In [1]: import numpy as np

In [2]: from numpy import linalg as LA

In [3]: np.set_printoptions(suppress=True, linewidth=200)

In [4]: tidy = lambda a: np.round(a, 2) + 0

In [5]: arr = np.load("case19.npy")

In [6]: print(tidy(arr))
[[ 0.62 -0.38 -0.13 -0.13 -0.38 -0.38 -0.38]
 [-0.38  0.62 -0.13 -0.13 -0.38 -0.38 -0.38]
 [-0.13 -0.13  0.96 -0.04 -0.13 -0.13 -0.13]
 [-0.13 -0.13 -0.04  0.96 -0.13 -0.13 -0.13]
 [-0.38 -0.38 -0.13 -0.13  0.62 -0.38 -0.38]
 [-0.38 -0.38 -0.13 -0.13 -0.38  0.62 -0.38]
 [-0.38 -0.38 -0.13 -0.13 -0.38 -0.38  0.62]]

In [7]: print(np.all(LA.eigvalsh(arr) > 0))
False

In [8]: print(tidy(LA.eigvalsh(arr).min()))
-1.0

In [9]: try:
   ...:     LA.cholesky(arr)
   ...: except LA.LinAlgError as e:
   ...:     print(e)
   ...: 
Matrix is not positive definite

In [10]: print(tidy(arr[:, 3] @ arr[:, 2]))
0.0

In [11]: print(tidy(LA.norm(arr, axis=0)))
[1. 1. 1. 1. 1. 1. 1.]

In [12]: O, R = LA.qr(arr)

In [13]: print(tidy(O))
[[-0.62  0.38  0.13  0.13  0.38 -0.38 -0.38]
 [ 0.38 -0.62  0.13  0.13  0.38 -0.38 -0.38]
 [ 0.13  0.13 -0.96  0.04  0.13 -0.13 -0.13]
 [ 0.13  0.13  0.04 -0.96  0.13 -0.13 -0.13]
 [ 0.38  0.38  0.13  0.13 -0.62 -0.38 -0.38]
 [ 0.38  0.38  0.13  0.13  0.38  0.62 -0.38]
 [ 0.38  0.38  0.13  0.13  0.38 -0.38  0.62]]

In [14]: print(np.trace(O @ O.T))
7.0

In [15]: print(tidy(O @ R))
[[ 0.62 -0.38 -0.13 -0.13 -0.38 -0.38 -0.38]
 [-0.38  0.62 -0.13 -0.13 -0.38 -0.38 -0.38]
 [-0.13 -0.13  0.96 -0.04 -0.13 -0.13 -0.13]
 [-0.13 -0.13 -0.04  0.96 -0.13 -0.13 -0.13]
 [-0.38 -0.38 -0.13 -0.13  0.62 -0.38 -0.38]
 [-0.38 -0.38 -0.13 -0.13 -0.38  0.62 -0.38]
 [-0.38 -0.38 -0.13 -0.13 -0.38 -0.38  0.62]]

In [16]: print(np.allclose(R.T @ R, arr.T @ arr))
True

In [17]: x0 = np.array([1, 2, 2, 0, 2, 2, 0])

In [18]: print(tidy(O @ np.ones(7)))
[-0.36 -0.36 -0.79 -0.79 -0.36  1.64  1.64]

In [19]: print(tidy(O @ (2 * x0)))
[ 0.81 -1.19 -3.06  0.94 -1.19  6.81  2.81]

In [20]: W1 = np.array([[6, 8, 0],
    ...:     [4, -5, -2],
    ...:     [5, -9, 9],
    ...:     [-8, -2, 0],
    ...:     [-6, 8, 8],
    ...:     [-5, -6, 4],
    ...:     [-5, -9, -5]])

In [21]: beta = np.array([4, 3, -3])

In [22]: H = np.maximum(arr @ W1 + beta, 0)

In [23]: print(tidy(H))
[[12.68 13.94  0.  ]
 [10.68  0.94  0.  ]
 [ 9.89  0.    4.98]
 [ 0.    1.98  0.  ]
 [ 0.68 13.94  1.94]
 [ 1.68  0.    0.  ]
 [ 1.68  0.    0.  ]]

In [24]: print(tidy((H > 0).mean(axis=0)))
[0.86 0.57 0.29]

In [25]: Z = np.array([[2, 3], [3, 2], [1, 2]])

In [26]: print(W1 @ Z)
[[ 36  34]
 [ -9  -2]
 [ -8  15]
 [-22 -28]
 [ 20  14]
 [-24 -19]
 [-42 -43]]

In [27]: F = np.loadtxt("x.csv", delimiter=",")

In [28]: print(F)
[[ 4.  3.  1. -1. -1.  1.  1.  3.  0.]
 [ 8.  7.  5.  3.  3.  5.  5.  7.  4.]
 [ 2.  1. -1. -3. -3. -1. -1.  1. -2.]
 [ 2.  1. -1. -3. -3. -1. -1.  1. -2.]
 [ 4.  3.  1. -1. -1.  1.  1.  3.  0.]
 [ 8.  7.  5.  3.  3.  5.  5.  7.  4.]
 [ 6.  5.  3.  1.  1.  3.  3.  5.  2.]
 [ 2.  1. -1. -3. -3. -1. -1.  1. -2.]
 [ 5.  4.  2.  0.  0.  2.  2.  4.  1.]]

In [29]: # looks like rank 2

In [30]: M2 = arr / LA.norm(arr, axis=1, keepdims=True)

In [31]: G = M2 @ M2.T

In [32]: print((G - 2 * np.eye(7)).round(6).argmax(axis=1))
[1 0 0 0 0 0 0]

In [33]: print(tidy(LA.norm(M2, axis=1)))
[1. 1. 1. 1. 1. 1. 1.]

In [34]: rng = np.random.default_rng(125232)

In [35]: idx = rng.permutation(9)

In [36]: print(idx)
[6 5 4 0 8 3 2 1 7]

In [37]: M2 = F[idx][:, idx]

In [38]: print(tidy(LA.det(M2)), tidy(LA.det(F[idx])))
0.0 0.0

In [39]: print(tidy(np.sort(np.abs(LA.eigvals(M2)))))
[ 0.    0.    0.    0.    0.    0.    0.    2.82 18.82]

In [40]: print(np.trace(M2))
16.0

In [41]: r0 = np.array([1, 0])

In [42]: print(np.array([np.convolve(row, r0, "same") for row in F]))
[[ 4.  3.  1. -1. -1.  1.  1.  3.  0.]
 [ 8.  7.  5.  3.  3.  5.  5.  7.  4.]
 [ 2.  1. -1. -3. -3. -1. -1.  1. -2.]
 [ 2.  1. -1. -3. -3. -1. -1.  1. -2.]
 [ 4.  3.  1. -1. -1.  1.  1.  3.  0.]
 [ 8.  7.  5.  3.  3.  5.  5.  7.  4.]
 [ 6.  5.  3.  1.  1.  3.  3.  5.  2.]
 [ 2.  1. -1. -3. -3. -1. -1.  1. -2.]
 [ 5.  4.  2.  0.  0.  2.  2.  4.  1.]]

In [43]: print(np.convolve(F[7], r0))
[ 2.  1. -1. -3. -3. -1. -1.  1. -2.  0.]

In [44]: print(np.polyval(r0, F[7]))
[ 2.  1. -1. -3. -3. -1. -1.  1. -2.]

In [45]: print(np.cross(F[7, :3], F[8, :3]))
[ 6. -9.  3.]
